% ipython --no-banner

In [1]: import numpy as np

In [2]: from numpy import linalg as LA

In [3]: np.set_printoptions(precision=2, suppress=True, linewidth=100)

In [4]: feats = np.loadtxt("out17.csv", delimiter=",")

In [5]: feats
Out[5]: 
array([[57., 57., 20., 52., 24., 43., 36.],
       [57., 59., 21., 50., 24., 43., 41.],
       [20., 21.,  9., 16., 11., 16., 18.],
       [52., 50., 16., 52., 22., 36., 26.],
       [24., 24., 11., 22., 18., 16., 21.],
       [43., 43., 16., 36., 16., 37., 28.],
       [36., 41., 18., 26., 21., 28., 41.]])

In [6]: # looks like rank 4

In [7]: U, sv, Vt = LA.svd(feats)

In [8]: sv.round(2) + 0
Out[8]: array([237.29,  22.49,   9.56,   3.66,   0.  ,   0.  ,   0.  ])

In [9]: B = U[:, :4] @ np.diag(sv[:4]) @ Vt[:4]

In [10]: B
Out[10]: 
array([[57., 57., 20., 52., 24., 43., 36.],
       [57., 59., 21., 50., 24., 43., 41.],
       [20., 21.,  9., 16., 11., 16., 18.],
       [52., 50., 16., 52., 22., 36., 26.],
       [24., 24., 11., 22., 18., 16., 21.],
       [43., 43., 16., 36., 16., 37., 28.],
       [36., 41., 18., 26., 21., 28., 41.]])

In [11]: LA.matrix_rank(B)
Out[11]: np.int64(4)

In [12]: rank = LA.matrix_rank(B)

In [13]: rank
Out[13]: np.int64(4)

In [14]: N = LA.svd(B)[2][rank:].T

In [15]: np.allclose(B @ N, 0)
Out[15]: True

In [16]: N.shape
Out[16]: (7, 3)

In [17]: [int(LA.matrix_rank(np.delete(B, i, axis=0))) for i in range(7)]
Out[17]: [4, 4, 4, 4, 4, 4, 4]

In [18]: rng = np.random.default_rng(95182)

In [19]: idx = rng.permutation(7)

In [20]: idx
Out[20]: array([3, 1, 2, 4, 5, 0, 6])

In [21]: B = feats[idx][:, idx]

In [22]: np.allclose(B, feats)
Out[22]: False

In [23]: np.trace(B)
Out[23]: np.float64(273.0)

In [24]: LA.matrix_rank(feats, rtol=0.1)
Out[24]: np.int64(1)

In [25]: np.argsort(-LA.norm(feats, axis=0).round(6), kind="stable")[:3]
Out[25]: array([1, 0, 3])

In [26]: [round(float(x), 2) for x in LA.svd(feats, compute_uv=False)[:3]]
Out[26]: [237.29, 22.49, 9.56]

In [27]: x0 = np.array([0, 2, 0, 1, 0, 0, 0])

In [28]: (feats * x0).sum(axis=1)
Out[28]: array([166., 168.,  58., 152.,  70., 122., 108.])

In [29]: feats @ x0
Out[29]: array([166., 168.,  58., 152.,  70., 122., 108.])

In [30]: feats @ np.ones(7)
Out[30]: array([289., 295., 111., 254., 136., 219., 211.])

In [31]: (feats @ x0).argmax()
Out[31]: np.int64(1)

In [32]: feats @ (2 * x0)
Out[32]: array([332., 336., 116., 304., 140., 244., 216.])

In [33]: u = np.array([3, 0, 3, 2, 0, 2, 3])

In [34]: F = 4 * np.eye(7) + np.outer(u, u)

In [35]: F
Out[35]: 
array([[13.,  0.,  9.,  6.,  0.,  6.,  9.],
       [ 0.,  4.,  0.,  0.,  0.,  0.,  0.],
       [ 9.,  0., 13.,  6.,  0.,  6.,  9.],
       [ 6.,  0.,  6.,  8.,  0.,  4.,  6.],
       [ 0.,  0.,  0.,  0.,  4.,  0.,  0.],
       [ 6.,  0.,  6.,  4.,  0.,  8.,  6.],
       [ 9.,  0.,  9.,  6.,  0.,  6., 13.]])

In [36]: x0 = np.array([-5, 4, -5, 4, 2, -4, -2])

In [37]: h = np.maximum(F @ x0, 0)

In [38]: np.maximum(F @ x0, 0) - np.maximum(-F @ x0, 0)
Out[38]: array([-128.,   16., -128.,  -56.,    8.,  -88., -116.])

In [39]: np.maximum(F @ (3 * x0), 0)
Out[39]: array([ 0., 48.,  0.,  0., 24.,  0.,  0.])

In [40]: x0 = np.ones(7)

In [41]: for _ in range(6):
    ...:     x0 = F @ x0
    ...:     x0 /= LA.norm(x0)
    ...:     print(round(x0 @ F @ x0, 2))
    ...: 
38.84
39.0
39.0
39.0
39.0
39.0

In [42]: x0.round(2) + 0
Out[42]: array([0.51, 0.  , 0.51, 0.34, 0.  , 0.34, 0.51])

In [43]: np.round(np.abs(LA.eigvals(feats)).max(), 2)
Out[43]: np.float64(237.29)

In [44]: np.allclose(feats, feats.T)
Out[44]: True

In [45]: np.round(np.sort(np.abs(LA.eigvals(feats))), 2) + 0
Out[45]: array([  0.  ,   0.  ,   0.  ,   3.66,   9.56,  22.49, 237.29])

In [46]: np.allclose(feats @ feats.T, feats.T @ feats)
Out[46]: True

In [47]: feats.inv()
AttributeError: 'numpy.ndarray' object has no attribute 'inv'


In [48]: idx = rng.permutation(7)

In [49]: idx
Out[49]: array([5, 2, 0, 6, 3, 1, 4])

In [50]: B = F[idx][:, idx]

In [51]: np.sort(np.abs(LA.eigvals(B)))
Out[51]: array([ 4.,  4.,  4.,  4.,  4.,  4., 39.])

In [52]: np.allclose(B, F)
Out[52]: False

In [53]: B
Out[53]: 
array([[ 8.,  6.,  6.,  6.,  4.,  0.,  0.],
       [ 6., 13.,  9.,  9.,  6.,  0.,  0.],
       [ 6.,  9., 13.,  9.,  6.,  0.,  0.],
       [ 6.,  9.,  9., 13.,  6.,  0.,  0.],
       [ 4.,  6.,  6.,  6.,  8.,  0.,  0.],
       [ 0.,  0.,  0.,  0.,  0.,  4.,  0.],
       [ 0.,  0.,  0.,  0.,  0.,  0.,  4.]])
